In [1]: import numpy as np

In [2]: import numpy.linalg as la

In [3]: np.set_printoptions(suppress=True, linewidth=140)

In [4]: rnd = lambda a: np.round(a, 2) + 0

In [5]: M = np.load("sample6.npy")

In [6]: M
Out[6]: 
array([[-3. ,  0.2,  0.8,  0. , -0.6,  1.2, -2.1,  0.5, -1.1,  0.1,  0.5, -0.5,  0.8, -0.1],
       [ 9. , -0.3,  0.3, -0.9, -1.6, -0.6,  0. ,  1.1, -0.8,  0.7, -1.3,  0.7, -0.3, -1.2],
       [ 9. ,  0.4,  0.7, -0.7,  1.6,  0.5, -2.2, -0.3,  1.8, -0.8, -0.6,  0.3,  0.9, -0.2],
       [ 6. , -0.5, -0.6, -0.5, -0.3,  0.2,  1.3, -1.2,  1.4,  0.6,  1.6,  0.8, -1.5,  0.5]])

In [7]: M[4]
---------------------------------------------------------------------------
IndexError                                Traceback (most recent call last)
Cell In[7], line 1
----> 1 M[4]

IndexError: index 4 is out of bounds for axis 0 with size 4

In [8]: np.zeros(4, 14)
---------------------------------------------------------------------------
TypeError                                 Traceback (most recent call last)
Cell In[8], line 1
----> 1 np.zeros(4, 14)

TypeError: Cannot interpret '14' as a data type

In [9]: la.matrix_rank(M)
Out[9]: np.int64(4)

In [10]: rnd(la.norm(M))
Out[10]: np.float64(15.9)

In [11]: M[:, 14]
---------------------------------------------------------------------------
IndexError                                Traceback (most recent call last)
Cell In[11], line 1
----> 1 M[:, 14]

IndexError: index 14 is out of bounds for axis 1 with size 14

In [12]: rnd(M.sum(axis=0))
Out[12]: array([21. , -0.2,  1.2, -2.1, -0.9,  1.3, -3. ,  0.1,  1.3,  0.6,  0.2,  1.3, -0.1, -1. ])

In [13]: rnd(M.sum(axis=1))
Out[13]: array([-3.3,  4.8, 10.4,  7.8])

In [14]: rnd(M.mean(axis=0))
Out[14]: array([ 5.25, -0.05,  0.3 , -0.52, -0.23,  0.32, -0.75,  0.03,  0.32,  0.15,  0.05,  0.32, -0.03, -0.25])

In [15]: rnd(M - M[0])
Out[15]: 
array([[ 0. ,  0. ,  0. ,  0. ,  0. ,  0. ,  0. ,  0. ,  0. ,  0. ,  0. ,  0. ,  0. ,  0. ],
       [12. , -0.5, -0.5, -0.9, -1. , -1.8,  2.1,  0.6,  0.3,  0.6, -1.8,  1.2, -1.1, -1.1],
       [12. ,  0.2, -0.1, -0.7,  2.2, -0.7, -0.1, -0.8,  2.9, -0.9, -1.1,  0.8,  0.1, -0.1],
       [ 9. , -0.7, -1.4, -0.5,  0.3, -1. ,  3.4, -1.7,  2.5,  0.5,  1.1,  1.3, -2.3,  0.6]])

In [16]: B = M / la.norm(M, axis=1, keepdims=True)

In [17]: G = B @ B.T

In [18]: rnd(np.degrees(np.arccos(np.clip(G[3, 1], -1, 1))))
Out[18]: np.float64(39.46)

In [19]: np.argwhere(np.triu(np.abs(G) > 0.95, 1))
Out[19]: array([], shape=(0, 2), dtype=int64)

In [20]: (G - 2 * np.eye(4)).round(6).argmax(axis=1)
Out[20]: array([2, 2, 1, 1])

In [21]: rnd(G[3])
Out[21]: array([-0.8 ,  0.77,  0.75,  1.  ])

In [22]: rng = np.random.default_rng(869722)

In [23]: B = M + rng.integers(-2, 3, (4, 1)) @ rng.integers(-2, 3, (1, 14))

In [24]: rnd(B)
Out[24]: 
array([[-3. ,  2.2,  2.8,  0. , -2.6,  2.2, -0.1,  0.5,  0.9, -1.9,  1.5, -1.5, -0.2,  0.9],
       [ 9. , -2.3, -1.7, -0.9,  0.4, -1.6, -2. ,  1.1, -2.8,  2.7, -2.3,  1.7,  0.7, -2.2],
       [ 9. , -3.6, -3.3, -0.7,  5.6, -1.5, -6.2, -0.3, -2.2,  3.2, -2.6,  2.3,  2.9, -2.2],
       [ 6. , -4.5, -4.6, -0.5,  3.7, -1.8, -2.7, -1.2, -2.6,  4.6, -0.4,  2.8,  0.5, -1.5]])

In [25]: rnd(la.svd(B - M, compute_uv=False))
Out[25]: array([17.03,  0.  ,  0.  ,  0.  ])

In [26]: np.abs(B - M).sum(axis=1)
Out[26]: array([17., 17., 34., 34.])

In [27]: la.matrix_rank(B - M, tol=1e-8)
Out[27]: np.int64(1)

In [28]: rnd(B - M)
Out[28]: 
array([[ 0.,  2.,  2.,  0., -2.,  1.,  2.,  0.,  2., -2.,  1., -1., -1.,  1.],
       [ 0., -2., -2.,  0.,  2., -1., -2.,  0., -2.,  2., -1.,  1.,  1., -1.],
       [ 0., -4., -4.,  0.,  4., -2., -4.,  0., -4.,  4., -2.,  2.,  2., -2.],
       [ 0., -4., -4.,  0.,  4., -2., -4.,  0., -4.,  4., -2.,  2.,  2., -2.]])

In [29]: A = rng.normal(size=(15, 11)) + 10 * np.array([-3, 2, -3, -2, 1, -3, -2, 3, -2, 0, -1])

In [30]: rnd(A)
Out[30]: 
array([[-30.14,  20.12, -30.16, -19.39,  11.15, -28.37, -20.27,  30.94, -22.14,   0.5 ,  -9.6 ],
       [-29.24,  18.65, -29.87, -18.48,  11.37, -28.87, -21.62,  29.02, -19.2 ,  -0.45,  -8.49],
       [-29.96,  20.06, -30.62, -20.17,   9.39, -30.17, -19.43,  30.07, -20.91,  -1.2 ,  -9.84],
       [-29.45,  18.88, -29.55, -19.58,   9.86, -30.57, -20.07,  31.08, -19.84,   0.63,  -8.63],
       [-30.8 ,  21.9 , -29.98, -19.1 ,  11.92, -30.47, -21.87,  28.56, -18.54,  -0.24, -10.32],
       [-30.82,  21.43, -28.16, -20.51,  11.22, -28.6 , -18.16,  29.73, -19.64,   0.91, -11.26],
       [-29.45,  20.16, -29.31, -18.75,   9.56, -30.46, -19.13,  30.86, -20.98,   2.13, -11.3 ],
       [-29.68,  19.36, -30.26, -20.62,   9.93, -29.54, -18.73,  29.35, -19.37,  -2.66,  -9.63],
       [-31.56,  20.55, -29.37, -22.11,  11.14, -31.12, -20.39,  31.72, -20.  ,   0.2 , -11.38],
       [-29.58,  21.62, -27.88, -19.65,   9.19, -27.56, -20.4 ,  29.42, -18.54,  -0.85,  -9.52],
       [-29.36,  20.28, -29.26, -17.79,   9.7 , -30.23, -19.36,  30.69, -19.69,   0.12,  -8.97],
       [-29.61,  18.62, -29.83, -19.62,   9.74, -29.23, -20.67,  29.86, -21.22,  -0.15, -10.96],
       [-30.78,  19.62, -29.61, -20.87,   8.36, -29.2 , -20.13,  30.02, -21.04,   1.66, -10.02],
       [-29.28,  19.72, -29.8 , -19.74,  11.4 , -29.32, -18.16,  31.85, -17.28,  -0.78,  -8.38],
       [-31.69,  19.92, -29.12, -19.75,  10.63, -29.39, -21.02,  29.31, -19.23,  -0.5 ,  -9.11]])

In [31]: q, Rm = la.qr(A)

In [32]: np.allclose(Rm.T @ Rm, A.T @ A)
Out[32]: True

In [33]: rnd(abs(Rm[0, 0])), rnd(la.norm(A[:, 0]))
Out[33]: (np.float64(116.59), np.float64(116.59))

In [34]: E = np.load("a.npy")

In [35]: E
Out[35]: 
array([[-0.39,  4.24,  2.77, -3.41, -1.23,  2.59, -0.37, -1.04],
       [-0.59,  6.29,  4.17, -5.09, -1.8 ,  3.87, -0.59, -1.5 ],
       [-0.38,  4.21,  2.81, -3.37, -1.18,  2.57, -0.42, -0.98],
       [-0.61,  6.28,  4.18, -5.11, -1.8 ,  3.91, -0.61, -1.49],
       [ 0.17, -2.1 , -1.41,  1.68,  0.6 , -1.29,  0.21,  0.49],
       [-0.02,  0.  , -0.01,  0.01,  0.  , -0.01,  0.01, -0.03],
       [ 0.18, -2.11, -1.39,  1.7 ,  0.59, -1.29,  0.2 ,  0.48],
       [-0.01,  0.  , -0.01, -0.02,  0.  , -0.02,  0.  , -0.03],
       [-0.56,  6.3 ,  4.21, -5.09, -1.82,  3.93, -0.61, -1.5 ],
       [ 0.41, -4.2 , -2.82,  3.42,  1.21, -2.58,  0.4 ,  0.96],
       [-0.59,  6.28,  4.18, -5.14, -1.83,  3.92, -0.63, -1.48],
       [-0.17,  2.1 ,  1.39, -1.72, -0.58,  1.31, -0.19, -0.49],
       [-0.4 ,  4.18,  2.81, -3.42, -1.18,  2.59, -0.41, -1.  ],
       [ 0.01,  0.02, -0.02, -0.01,  0.01, -0.01,  0.02, -0.03],
       [-0.57,  6.29,  4.18, -5.08, -1.8 ,  3.87, -0.58, -1.46],
       [-0.59,  6.3 ,  4.2 , -5.09, -1.81,  3.88, -0.61, -1.5 ]])

In [36]: [round(float(x), 2) for x in la.svd(E, compute_uv=False)[:3]]
Out[36]: [29.12, 0.11, 0.09]

In [37]: np.argsort(-la.norm(E, axis=0).round(6), kind="stable")[:3]
Out[37]: array([1, 3, 2])

In [38]: Z = E[[6, 1]].astype(float)

In [39]: for _ in range(6):
    ...:     z = la.norm(E[:, None] - Z, axis=-1).argmin(axis=1)
    ...:     Z = np.array([E[z == j].mean(axis=0) for j in range(2)])
    ...: 

In [40]: z
Out[40]: array([1, 1, 1, 1, 0, 0, 0, 0, 1, 0, 1, 1, 1, 0, 1, 1])

In [41]: rnd(Z[1] - Z[0])
Out[41]: array([-0.61,  6.65,  4.43, -5.38, -1.9 ,  4.11, -0.64, -1.55])

In [42]: G = np.cov(E, rowvar=False)

In [43]: G.shape
Out[43]: (8, 8)

In [44]: np.argsort(-E.std(axis=0).round(6), kind="stable")
Out[44]: array([1, 3, 2, 5, 4, 7, 6, 0])

In [45]: rnd(np.polyfit(E[:, 4], E[:, 0], 1))
Out[45]: array([0.32, 0.  ])

In [46]: np.argwhere(np.triu(np.abs(np.corrcoef(E.T)) > 0.8, 1))
Out[46]: 
array([[0, 1],
       [0, 2],
       [0, 3],
       [0, 4],
       [0, 5],
       [0, 6],
       [0, 7],
       [1, 2],
       [1, 3],
       [1, 4],
       [1, 5],
       [1, 6],
       [1, 7],
       [2, 3],
       [2, 4],
       [2, 5],
       [2, 6],
       [2, 7],
       [3, 4],
       [3, 5],
       [3, 6],
       [3, 7],
       [4, 5],
       [4, 6],
       [4, 7],
       [5, 6],
       [5, 7],
       [6, 7]])

In [47]: rnd(la.eigvalsh(G)[::-1])
Out[47]: array([35.19,  0.  ,  0.  ,  0.  ,  0.  ,  0.  ,  0.  ,  0.  ])

In [48]: d = la.norm(E[:, None] - E[None], axis=-1)

In [49]: rnd(la.norm(E, axis=1))
Out[49]: array([ 6.85, 10.2 ,  6.8 , 10.22,  3.4 ,  0.04,  3.4 ,  0.04, 10.25,  6.83, 10.25,  3.41,  6.82,  0.05, 10.19, 10.22])

In [50]: rnd(la.norm(E - E.mean(axis=0), axis=1))
Out[50]: array([ 2.37,  5.73,  2.33,  5.75,  7.87,  4.48,  7.88,  4.47,  5.77, 11.3 ,  5.77,  1.06,  2.35,  4.47,  5.72,  5.75])

In [51]: d.shape
Out[51]: (16, 16)

In [52]: np.unravel_index(d.round(6).argmax(), d.shape)
Out[52]: (np.int64(8), np.int64(9))

In [53]: rnd(d[9])
Out[53]: array([13.68, 17.03, 13.63, 17.05,  3.43,  6.82,  3.43,  6.83, 17.08,  0.  , 17.08, 10.24, 13.65,  6.84, 17.02, 17.06])

In [54]: la.matrix_rank(d ** 2)
Out[54]: np.int64(10)

In [55]: (d + 1e9 * np.eye(16)).round(6).argmin(axis=1)
Out[55]: array([12, 15, 12, 15,  6,  7,  4,  5, 15,  6,  3,  2,  2,  7,  1,  1])

In [56]: np.flatnonzero(d[9] < d.mean() / 2)
Out[56]: array([9])

In [57]: z = E[:, 6] > np.median(E[:, 6])

In [58]: u = E[z].mean(axis=0) - E[~z].mean(axis=0)

In [59]: np.argsort(-np.abs(u).round(6), kind="stable")
Out[59]: array([1, 3, 2, 5, 4, 7, 6, 0])

In [60]: rnd(u)
Out[60]: array([ 0.56, -6.02, -4.03,  4.88,  1.73, -3.73,  0.59,  1.4 ])

In [61]: ((E - E.mean(axis=0)) @ u > 0).astype(int)
Out[61]: array([0, 0, 0, 0, 1, 1, 1, 1, 0, 1, 0, 1, 0, 1, 0, 0])

In [62]: m1 = np.triu(rng.random((9, 9)) < 0.3, 1).astype(int)

In [63]: m1 = m1 + m1.T

In [64]: m1
Out[64]: 
array([[0, 0, 0, 0, 0, 0, 0, 0, 0],
       [0, 0, 0, 0, 0, 0, 0, 1, 1],
       [0, 0, 0, 0, 1, 0, 0, 1, 0],
       [0, 0, 0, 0, 1, 0, 0, 0, 1],
       [0, 0, 1, 1, 0, 0, 0, 0, 0],
       [0, 0, 0, 0, 0, 0, 0, 0, 0],
       [0, 0, 0, 0, 0, 0, 0, 0, 0],
       [0, 1, 1, 0, 0, 0, 0, 0, 0],
       [0, 1, 0, 1, 0, 0, 0, 0, 0]])

In [65]: la.matrix_power(m1, 4)
Out[65]: 
array([[0, 0, 0, 0, 0, 0, 0, 0, 0],
       [0, 6, 5, 5, 0, 0, 0, 0, 0],
       [0, 5, 6, 5, 0, 0, 0, 0, 0],
       [0, 5, 5, 6, 0, 0, 0, 0, 0],
       [0, 0, 0, 0, 6, 0, 0, 5, 5],
       [0, 0, 0, 0, 0, 0, 0, 0, 0],
       [0, 0, 0, 0, 0, 0, 0, 0, 0],
       [0, 0, 0, 0, 5, 0, 0, 6, 5],
       [0, 0, 0, 0, 5, 0, 0, 5, 6]])

In [66]: np.trace(m1)
Out[66]: np.int64(0)

In [67]: rnd(np.abs(la.eigvals(m1)).max())
Out[67]: np.float64(2.0)

In [68]: np.allclose(m1 @ m1.T, m1.T @ m1)
Out[68]: True

In [69]: rnd(np.sort(np.abs(la.eigvals(m1))))
Out[69]: array([0., 0., 0., 1., 1., 1., 1., 2., 2.])

In [70]: mat = np.load("mat.npy")

In [71]: mat
Out[71]: 
array([[-0.1,  1.3,  2.4,  0.1,  1.3, -1.7, -1. ],
       [ 2.3,  2.2, -0.1, -1.3, -0.5,  1. , -0.4],
       [ 0. , -0.4,  2.7, -1. , -0.8,  1.1,  0. ],
       [ 3. , -3. ,  6. , -3. , -9. , -6. , -7. ],
       [ 0.2, -0.7, -0.8, -1.2,  0.5,  0.8,  2. ],
       [ 1.2,  0.7, -0.1, -1.5,  0.7, -0.3, -0.9],
       [ 1.5, -2.7,  0.1, -1.5, -1.2,  0.4, -0.9],
       [-0.3,  0.2, -0.2, -1. , -0.2, -0.4,  2.1],
       [ 1. ,  0.9,  2.3, -0.6, -2.2, -0.3,  2. ],
       [ 1.4, -0.3, -1.7, -2.1, -0.4, -0.1, -0.9],
       [ 1.9, -1.1, -0.4,  0.3, -0.8,  1.8,  0.6],
       [ 0.6, -2.3,  2. , -0.5,  0.2, -1.3,  0.2],
       [ 1.9, -1.4,  0.3, -0.4, -0.4,  1. , -2. ],
       [ 0.2,  0. ,  0.2,  0.1,  2.4,  0.4,  0.6],
       [ 1.1, -1.7, -1.7, -0.8,  0.6, -0.9,  0.1],
       [-0.9, -0.8,  0.3,  1.5, -0.4, -0.6,  0.4],
       [-0.1,  1.3, -0.9,  0.5, -0.5,  0. ,  1.6],
       [-0.1,  0.7, -0.1,  2.3, -0.4,  0.2,  0. ],
       [-1.2,  1.3, -1.5,  1.4,  1.5,  0.6,  0.9],
       [ 0.9, -0.6, -0.9, -1. ,  0.9,  1.5, -0.6],
       [ 0. , -0.4, -1.8, -0.5,  0.7,  0.1,  3.5],
       [ 0.9, -0.3,  1.2,  0.4, -1.1, -0.2, -1.1],
       [ 0.7,  1. , -2.3,  1.2,  0.6, -0.4, -0.4],
       [ 0.8,  1. ,  0.1,  1.2,  0.7, -0.6, -0.8],
       [ 0.3,  0.5, -0.4,  0.6,  0.2,  0.2, -1.8],
       [ 1.6,  0.4, -0.5,  0.7, -1.3,  1. , -0.9],
       [ 0.8,  1.3,  0.6,  0. ,  0.3,  0.4, -0.1]])

In [72]: x0 = np.array([1, 1, 5, 0, 0, 4, 4, 3, 1, 2, 2])

In [73]: target = A @ x0

In [74]: beta, lr = np.zeros(11), 1 / la.norm(A, 2) ** 2

In [75]: for i in range(5):
    ...:     beta -= lr * A.T @ (A @ beta - target)
    ...:     if i % 1 == 0: print(i, round(la.norm(A @ beta - target), 2))
    ...: 
0 32.79
1 32.78
2 32.77
3 32.76
4 32.75

In [76]: rnd(beta)
Out[76]: array([ 1.71, -1.14,  1.69,  1.12, -0.59,  1.69,  1.14, -1.71,  1.13,  0.01,  0.56])

In [77]: rnd(la.cond(A))
Out[77]: np.float64(299.51)
